$ python -q
>>> import numpy as np
>>> from numpy import linalg as LA
>>> np.set_printoptions(suppress=True, linewidth=160)
>>> other = np.array([[2]])
>>> C = np.array([[8, -6, 9], [2, 0, -1], [5, 5, 8]])
>>> mat = np.block([[other, np.zeros((1, 3))], [np.zeros((3, 1)), C]])
>>> mat
array([[ 2.,  0.,  0.,  0.],
       [ 0.,  8., -6.,  9.],
       [ 0.,  2.,  0., -1.],
       [ 0.,  5.,  5.,  8.]])
>>> x = np.array([1, 4, 5, 0])
>>> a = np.maximum(mat @ x, 0)
>>> np.flatnonzero(a > 1e-9)
array([0, 1, 2, 3])
>>> mat * (a > 1e-9)[:, None]
array([[ 2.,  0.,  0.,  0.],
       [ 0.,  8., -6.,  9.],
       [ 0.,  2.,  0., -1.],
       [ 0.,  5.,  5.,  8.]])
>>> a
array([ 2.,  2.,  8., 45.])
>>> np.flatnonzero(LA.matrix_power((mat != 0) + (mat.T != 0) + np.eye(4), 4)[1])
array([1, 2, 3])
>>> (mat != 0).astype(int)
array([[1, 0, 0, 0],
       [0, 1, 1, 1],
       [0, 1, 0, 1],
       [0, 1, 1, 1]])
>>> (LA.matrix_power((mat != 0) + (mat.T != 0) + np.eye(4), 4) > 0).astype(int)
array([[1, 0, 0, 0],
       [0, 1, 1, 1],
       [0, 1, 1, 1],
       [0, 1, 1, 1]])
>>> np.round(np.sort(LA.eigvals(mat).real), 3)
array([ 0.632,  0.632,  2.   , 14.736])
>>> A = np.load("sample0.npy")
>>> A
array([[ 3, -5,  1, -1],
       [ 0,  2,  3,  4],
       [ 0,  0, -3, -2],
       [ 0,  0,  0, -1]])
>>> x = np.array([2, -5, 4, 5])
>>> a = np.maximum(A @ x, 0)
>>> np.maximum(A @ x, 0) - np.maximum(-A @ x, 0)
array([ 30,  22, -22,  -5])
>>> np.maximum(A @ (3 * x), 0)
array([90, 66,  0,  0])
>>> A * (a > 1e-9)[:, None]
array([[ 3, -5,  1, -1],
       [ 0,  2,  3,  4],
       [ 0,  0,  0,  0],
       [ 0,  0,  0,  0]])
>>> cov = A.T @ A
>>> cov
array([[  9, -15,   3,  -3],
       [-15,  29,   1,  13],
       [  3,   1,  19,  17],
       [ -3,  13,  17,  22]])
>>> LA.matrix_rank(cov)
np.int64(4)
>>> np.diag(cov)
array([ 9, 29, 19, 22])
>>> other = np.array([[1, 0], [-1, -1]])
>>> C = np.kron(other, cov)
>>> C.shape
(8, 8)
>>> arr = np.array([[15, 3, 3], [10, -2, 2], [0, -2, 0], [-5, 1, -1]])
>>> arr
array([[15,  3,  3],
       [10, -2,  2],
       [ 0, -2,  0],
       [-5,  1, -1]])
>>> x = np.array([0, -5, 8])
>>> np.einsum("ij,j->i", arr, x)
array([  9,  26,  10, -13])
>>> (arr @ x).argmax()
np.int64(1)
>>> arr @ (2 * x)
array([ 18,  52,  20, -26])
>>> (arr * x).sum(axis=1)
array([  9,  26,  10, -13])
>>> arr * x
array([[  0, -15,  24],
       [  0,  10,  16],
       [  0,  10,   0],
       [  0,  -5,  -8]])
>>> arr @ x
array([  9,  26,  10, -13])
>>> left, s, vt = LA.svd(arr)
>>> evecs = vt[:(s > 1e-8).sum()]
>>> rng = np.random.default_rng(217)
>>> x = arr[1] + 5 * arr[2] + rng.integers(2) * np.eye(3)[0]
>>> x
array([ 11., -12.,   2.])
>>> LA.matrix_rank(np.vstack([arr, x]))
np.int64(3)
>>> np.round(np.diag(evecs.T @ evecs), 3)
array([0.962, 1.   , 0.038])
>>> rank = LA.matrix_rank(arr)
>>> rank
np.int64(2)
>>> ns = LA.svd(arr)[2][rank:].T
>>> [int(LA.matrix_rank(arr[:i])) for i in range(1, len(arr) + 1)]
[1, 2, 2, 2]
>>> np.round(ns @ ns.T, 3) + 0
array([[ 0.038,  0.   , -0.192],
       [ 0.   ,  0.   ,  0.   ],
       [-0.192,  0.   ,  0.962]])
>>> np.allclose(arr @ ns, 0)
True
>>> np.round(LA.norm(arr, 2) / LA.norm(arr), 3)
np.float64(0.978)
>>> LA.lstsq(arr[:-1].T, arr[-1])[2]
np.int32(2)
>>> np.abs(np.diag(LA.qr(arr)[1])) > 1e-9
array([ True,  True, False])
>>> M = np.load("case0.npy")
>>> M
array([[ 0.197,  0.06 ,  0.1  ],
       [-0.197, -0.06 , -0.1  ],
       [ 0.834,  0.345,  0.537],
       [ 0.1  ,  0.03 ,  0.05 ],
       [-0.885, -0.397, -0.604],
       [ 0.197,  0.06 ,  0.1  ],
       [-0.38 , -0.119, -0.197],
       [-0.922, -0.446, -0.664],
       [-0.38 , -0.119, -0.197],
       [ 0.1  ,  0.03 ,  0.05 ]])
>>> d = LA.norm(M[:, None] - M[None], axis=-1)
>>> (d + 1e9 * np.eye(10)).round(6).argmin(axis=1)
array([5, 6, 0, 9, 7, 0, 8, 4, 6, 3])
>>> LA.matrix_rank(d ** 2)
np.int64(5)
>>> d[4].round(6).argsort(kind="stable")[:4]
array([4, 7, 6, 8])
